% ipython --no-banner

In [1]: import numpy as np

In [2]: np.set_printoptions(suppress=True, linewidth=140)

In [3]: tidy = lambda a: np.round(a, 1) + 0

In [4]: J = np.loadtxt("layer11.csv", delimiter=",")

In [5]: J
Out[5]: 
array([[-2.,  1., -1.,  3.,  1., -2.,  1., -1.,  3.,  3.,  0., -1., -2.],
       [ 0.,  1.,  1.,  3., -1., -1.,  3.,  0.,  2.,  2., -2.,  1.,  1.],
       [ 0.,  0.,  3.,  3.,  3.,  1.,  3., -3., -1., -1.,  3., -3., -3.],
       [ 0.,  0.,  0., -2.,  0., -1.,  3.,  1.,  0.,  3., -2.,  1., -2.],
       [ 0.,  0.,  0.,  0., -1.,  0.,  0.,  1., -1., -2.,  0., -1.,  2.],
       [ 0.,  0.,  0.,  0.,  0.,  0.,  0.,  2., -3.,  3., -3., -3., -2.],
       [ 0.,  0.,  0.,  0.,  0.,  0.,  3.,  2., -1.,  1., -1., -3., -2.],
       [ 0.,  0.,  0.,  0.,  0.,  0.,  0., -3.,  0., -3.,  3., -2.,  0.],
       [ 0.,  0.,  0.,  0.,  0.,  0.,  0.,  0., -1.,  0., -3., -1., -3.],
       [ 0.,  0.,  0.,  0.,  0.,  0.,  0.,  0.,  0.,  1.,  3.,  3.,  2.],
       [ 0.,  0.,  0.,  0.,  0.,  0.,  0.,  0.,  0.,  0.,  2.,  1.,  1.],
       [ 0.,  0.,  0.,  0.,  0.,  0.,  0.,  0.,  0.,  0.,  0., -3.,  2.],
       [ 0.,  0.,  0.,  0.,  0.,  0.,  0.,  0.,  0.,  0.,  0.,  0., -1.]])

In [6]: # triangular, det is the product of the diagonal

In [7]: Uu, sig, VT = np.linalg.svd(J, full_matrices=False)

In [8]: Uu.shape, sig.shape, VT.shape
Out[8]: ((13, 13), (13,), (13, 13))

In [9]: tidy(np.cumsum(sig ** 2) / np.sum(sig ** 2))
Out[9]: array([0.3, 0.6, 0.8, 0.8, 0.9, 0.9, 1. , 1. , 1. , 1. , 1. , 1. , 1. ])

In [10]: np.allclose(Uu * sig @ VT, J)
Out[10]: True

In [11]: rk = np.linalg.matrix_rank(J)

In [12]: rk
Out[12]: np.int64(12)

In [13]: ns = np.linalg.svd(J)[2][rk:].T

In [14]: [int(np.linalg.matrix_rank(np.delete(J, i, axis=0))) for i in range(13)]
Out[14]: [11, 11, 11, 11, 11, 12, 11, 12, 12, 12, 12, 12, 12]

In [15]: tidy(ns[:, 0] / ns[np.abs(ns[:, 0]).round(6).argmax(), 0])
Out[15]: array([-0.3,  1. ,  0.1, -0.2,  0. ,  0.4,  0. ,  0. ,  0. ,  0. ,  0. ,  0. ,  0. ])

In [16]: np.linalg.matrix_rank(J.T @ J), np.linalg.matrix_rank(J @ J.T)
Out[16]: (np.int64(12), np.int64(12))

In [17]: ns.shape
Out[17]: (13, 1)

In [18]: th = np.radians(60)

In [19]: Rm = np.eye(13)

In [20]: Rm[9, 9] = Rm[6, 6] = np.cos(th)

In [21]: Rm[9, 6], Rm[6, 9] = -np.sin(th), np.sin(th)

In [22]: B = J @ Rm.T

In [23]: np.allclose(np.linalg.norm(J, axis=1), np.linalg.norm(B, axis=1))
Out[23]: True

In [24]: tidy(np.linalg.svd(J, compute_uv=False)), tidy(np.linalg.svd(B, compute_uv=False))
Out[24]: 
(array([10.9,  9.9,  8.1,  5.2,  4.9,  4. ,  3.4,  2. ,  1.6,  0.8,  0.3,  0. ,  0. ]),
 array([10.9,  9.9,  8.1,  5.2,  4.9,  4. ,  3.4,  2. ,  1.6,  0.8,  0.3,  0. ,  0. ]))

In [25]: E = np.array([[-12, -12, 24, -27, 9, -18, -21],
    ...:     [0, 0, 0, 0, 0, 0, 0],
    ...:     [-8, -8, 16, -18, 6, -12, -14],
    ...:     [0, 0, 0, 0, 0, 0, 0],
    ...:     [0, 0, 0, 0, 0, 0, 0],
    ...:     [-8, -8, 16, -18, 6, -12, -14]])

In [26]: # rows and columns are dependent

In [27]: Uu, sig, VT = np.linalg.svd(E)

In [28]: tidy(sig)
Out[28]: array([67.9,  0. ,  0. ,  0. ,  0. ,  0. ])

In [29]: np.argmax(sig[:-1] / (sig[1:] + 1e-6)) + 1
Out[29]: np.int64(1)

In [30]: B = Uu[:, :1] @ np.diag(sig[:1]) @ VT[:1]

In [31]: tidy(np.linalg.norm(E - B, 2)), tidy(sig[1])
Out[31]: (np.float64(0.0), np.float64(0.0))

In [32]: tidy(B)
Out[32]: 
array([[-12., -12.,  24., -27.,   9., -18., -21.],
       [  0.,   0.,   0.,   0.,   0.,   0.,   0.],
       [ -8.,  -8.,  16., -18.,   6., -12., -14.],
       [  0.,   0.,   0.,   0.,   0.,   0.,   0.],
       [  0.,   0.,   0.,   0.,   0.,   0.,   0.],
       [ -8.,  -8.,  16., -18.,   6., -12., -14.]])

In [33]: tidy(np.abs(E - B).max())
Out[33]: np.float64(0.0)

In [34]: np.linalg.matrix_rank(B)
Out[34]: np.int64(1)
